% ipython --no-banner

In [1]: import numpy as np

In [2]: np.set_printoptions(precision=3, suppress=True, linewidth=100, sign=" ")

In [3]: E = np.loadtxt("run3.csv", delimiter=",")

In [4]: print(E)
[[ 0.766 -0.643  0.   ]
 [ 0.643  0.766  0.   ]
 [ 0.     0.     1.   ]]

In [5]: # 2 blocks once reordered

In [6]: r0 = np.array([2, 0, 1])

In [7]: other = E + np.outer(r0, np.eye(3)[1])

In [8]: print(np.linalg.matrix_rank(np.linalg.inv(other) - np.linalg.inv(E), tol=1e-8))
1

In [9]: print(other)
[[ 0.766  1.357  0.   ]
 [ 0.643  0.766  0.   ]
 [ 0.     1.     1.   ]]

In [10]: print(round(np.linalg.det(other) / np.linalg.det(E), 3), np.round(1 + np.linalg.solve(E, r0)[1], 3))
-0.286 -0.286

In [11]: print((other + other.T) / 2)
[[ 0.766  1.     0.   ]
 [ 1.     0.766  0.5  ]
 [ 0.     0.5    1.   ]]

In [12]: print(np.allclose(other, other.T))
False

In [13]: print((other - other.T) / 2)
[[ 0.     0.357  0.   ]
 [-0.357  0.    -0.5  ]
 [ 0.     0.5    0.   ]]

In [14]: print(round(np.abs(np.linalg.eigvals(other)).max(), 3))
1.7

In [15]: arr = np.load("block11.npy")

In [16]: print(arr)
[[  0  -3   2  -3]
 [  0  -3  -3   2]
 [  0   3   0  -1]
 [  0 -15 -10   5]]

In [17]: print([round(float(x), 3) for x in np.linalg.svd(arr, compute_uv=False)[:3]])
[19.445, 4.911, 1.333]

In [18]: print(np.linalg.matrix_rank(arr, rtol=0.1))
2

In [19]: print(np.argsort(-np.linalg.norm(arr, axis=0).round(6), kind="stable")[:3])
[ 1  2  3]

In [20]: X = np.load("dump.npy")

In [21]: print(X)
[[ 2.  1.  5.]
 [-3.  0. -9.]
 [ 0.  0. -3.]]

In [22]: print(round(float(np.linalg.eigvals(arr).sum().real), 3))
2.0

In [23]: print(np.einsum("ij,ji->", arr, arr))
-24

In [24]: print(np.kron(np.eye(2, dtype=int), arr))
[[  0  -3   2  -3   0   0   0   0]
 [  0  -3  -3   2   0   0   0   0]
 [  0   3   0  -1   0   0   0   0]
 [  0 -15 -10   5   0   0   0   0]
 [  0   0   0   0   0  -3   2  -3]
 [  0   0   0   0   0  -3  -3   2]
 [  0   0   0   0   0   3   0  -1]
 [  0   0   0   0   0 -15 -10   5]]

In [25]: print(np.linalg.eigvals(arr))
[ 0.   +0.j    1.771+4.04j  1.771-4.04j -1.542+0.j  ]

In [26]: print(np.einsum("ii->", arr))
2

In [27]: print(np.round(np.linalg.det(arr.T), 3))
0.0

In [28]: U, s, vt = np.linalg.svd(X)

In [29]: print(np.argmax(s[:-1] / (s[1:] + 1e-6)) + 1)
1

In [30]: print(s)
[ 11.28    1.121   0.712]

In [31]: other = U[:, :1] @ np.diag(s[:1]) @ vt[:1]

In [32]: print(round(np.linalg.norm(X - other) / np.linalg.norm(X), 3))
0.117

In [33]: rng = np.random.default_rng(5438)

In [34]: idx = rng.permutation(3)

In [35]: print(idx)
[ 0  2  1]

In [36]: other = X[idx][:, idx]

In [37]: print(np.allclose(other, X))
False

In [38]: print(np.sort(np.abs(np.linalg.eigvals(other))))
[ 1.732  1.732  3.   ]

In [39]: print(np.round(np.linalg.norm(X, 2) / np.linalg.norm(X), 3))
0.993

In [40]: print(np.argsort(-np.linalg.norm(X, axis=0).round(6), kind="stable")[:3])
[ 2  0  1]

In [41]: print(np.linalg.matrix_rank(X, rtol=0.1))
1

In [42]: A = np.loadtxt("out9.csv", delimiter=",")

In [43]: print(A)
[[ -0.06    0.014   0.055]
 [ 24.059 -22.976  12.042]
 [-17.021 -29.983  -2.991]
 [ 19.036 -14.062   9.08 ]]

In [44]: w1 = np.array([[-2, 2, 0, -1, 1, -2], [1, -1, 0, 2, -2, 1], [0, 0, -2, 1, -1, 0]])

In [45]: c = np.array([3, -4, 4, -2, 4, 3])

In [46]: hid = np.maximum(A @ w1 + c, 0)

In [47]: print((hid > 0).mean(axis=0))
[ 0.5  0.5  0.5  0.   1.   0.5]

In [48]: print(hid)
[[  3.134   0.      3.89    0.      3.857   3.134]
 [  0.     67.094   0.      0.     61.969   0.   ]
 [  7.059   0.      9.982   0.     49.936   7.059]
 [  0.     48.134   0.      0.     42.08    0.   ]]

In [49]: print((hid > 0).astype(int))
[[ 1  0  1  0  1  1]
 [ 0  1  0  0  1  0]
 [ 1  0  1  0  1  1]
 [ 0  1  0  0  1  0]]

In [50]: W2 = np.array([[-2, 2, 1],
    ...:     [0, -1, 2],
    ...:     [0, 1, 2],
    ...:     [1, 0, 0],
    ...:     [-2, -2, 0],
    ...:     [-2, 0, 1]])

In [51]: print(w1 @ W2)
[[ 5 -8  0]
 [ 2  7  0]
 [ 3  0 -4]]

In [52]: print(hid @ W2)
[[ -20.25     2.444   14.048]
 [-123.938 -191.032  134.188]
 [-128.108  -75.772   34.082]
 [ -84.16  -132.294   96.268]]

In [53]: other = np.c_[A[:, :1] @ np.array([[-1]]), np.array([2, 3, 2, 3])]

In [54]: print(other)
[[  0.06    2.   ]
 [-24.059   3.   ]
 [ 17.021   2.   ]
 [-19.036   3.   ]]

In [55]: print(np.round(np.linalg.lstsq(A, other[:, 0])[0], 3) + 0)
[-1.  0.  0.]

In [56]: print(np.linalg.matrix_rank(np.c_[A, other]))
4

In [57]: T = np.stack([A, 4 * A, A[::-1]])

In [58]: print(T.shape)
(3, 4, 3)

In [59]: print((T @ A.T).shape)
(3, 4, 4)

In [60]: other = A + rng.integers(-2, 3, (4, 2)) @ rng.integers(-2, 3, (2, 3))

In [61]: print(other)
[[ -1.06   -0.986  -1.945]
 [ 26.059 -20.976  16.042]
 [-15.021 -23.983  -0.991]
 [ 20.036 -13.062  11.08 ]]

In [62]: print(other - A)
[[-1. -1. -2.]
 [ 2.  2.  4.]
 [ 2.  6.  2.]
 [ 1.  1.  2.]]

In [63]: W0 = np.load("arr.npy")

In [64]: print(W0)
[[ 4  6  5]
 [ 5  4  6]
 [ 6  5  4]]

In [65]: r0 = np.array([-2, 2])

In [66]: print(np.correlate(W0[1], W0[2], "full"))
[ 20  41  74  54  36]

In [67]: print(np.polyval(r0, W0[1]))
[ -8  -6 -10]

In [68]: print(np.convolve(W0[1], r0))
[-10   2  -4  12]

In [69]: print(np.array([np.convolve(row, r0, "same") for row in W0]))
[[ -8  -4   2]
 [-10   2  -4]
 [-12   2   2]]

In [70]: print(W0 @ np.ones(3))
[ 15.  15.  15.]

In [71]: idx = rng.permutation(3)

In [72]: other = W0[:, idx] * rng.choice([-1, 1], 3)

In [73]: print(other)
[[-6 -4  5]
 [-4 -5  6]
 [-5 -6  4]]

In [74]: U, _, vt = np.linalg.svd(W0.T @ other)

In [75]: print(np.round(np.linalg.lstsq(W0, other)[0], 3) + 0)
[[ 0. -1.  0.]
 [-1.  0.  0.]
 [ 0.  0.  1.]]

In [76]: print(idx)
[ 1  0  2]

In [77]: idx = rng.permutation(3)

In [78]: print(idx)
[ 2  1  0]

In [79]: other = W0[idx][:, idx]

In [80]: print(np.diag(other))
[ 4  4  4]

In [81]: print(np.sort(np.abs(np.linalg.eigvals(other))))
[  1.732   1.732  15.   ]
